$ python3 -q
>>> import numpy as np
>>> np.set_printoptions(precision=3, suppress=True, linewidth=200)
>>> data = np.loadtxt("run0.csv", delimiter=",")
>>> print(data)
[[ 5.347  2.358  1.023 -0.028 -0.452  1.459 -0.37   2.073  4.19   1.158]
 [ 2.358  1.15   1.137 -1.707  0.672  0.804 -0.22  -2.206 -1.242 -3.181]
 [ 1.023  1.137  0.251 -2.938  2.076  1.315  0.39   1.412 -2.39   3.647]
 [-0.028 -1.707 -2.938 -0.695  0.769  2.584  1.242  2.432  2.624  0.102]
 [-0.452  0.672  2.076  0.769  4.983 -0.515  0.121  0.671  2.215 -0.347]
 [ 1.459  0.804  1.315  2.584 -0.515  4.383 -1.609 -1.67  -2.426  1.847]
 [-0.37  -0.22   0.39   1.242  0.121 -1.609  6.472 -0.152  0.782 -0.296]
 [ 2.073 -2.206  1.412  2.432  0.671 -1.67  -0.152  3.96  -1.471 -1.341]
 [ 4.19  -1.242 -2.39   2.624  2.215 -2.426  0.782 -1.471  0.553  1.349]
 [ 1.158 -3.181  3.647  0.102 -0.347  1.847 -0.296 -1.341  1.349  1.596]]
>>> f = np.array([1, 1, 0, 0, 1, 2, 1, 2, 1, 0])
>>> M2 = data + np.outer(f, np.eye(10)[1])
>>> print(M2)
[[ 5.347  3.358  1.023 -0.028 -0.452  1.459 -0.37   2.073  4.19   1.158]
 [ 2.358  2.15   1.137 -1.707  0.672  0.804 -0.22  -2.206 -1.242 -3.181]
 [ 1.023  1.137  0.251 -2.938  2.076  1.315  0.39   1.412 -2.39   3.647]
 [-0.028 -1.707 -2.938 -0.695  0.769  2.584  1.242  2.432  2.624  0.102]
 [-0.452  1.672  2.076  0.769  4.983 -0.515  0.121  0.671  2.215 -0.347]
 [ 1.459  2.804  1.315  2.584 -0.515  4.383 -1.609 -1.67  -2.426  1.847]
 [-0.37   0.78   0.39   1.242  0.121 -1.609  6.472 -0.152  0.782 -0.296]
 [ 2.073 -0.206  1.412  2.432  0.671 -1.67  -0.152  3.96  -1.471 -1.341]
 [ 4.19  -0.242 -2.39   2.624  2.215 -2.426  0.782 -1.471  0.553  1.349]
 [ 1.158 -3.181  3.647  0.102 -0.347  1.847 -0.296 -1.341  1.349  1.596]]
>>> np.linalg.matrix_rank(M2 - data)
np.int64(1)
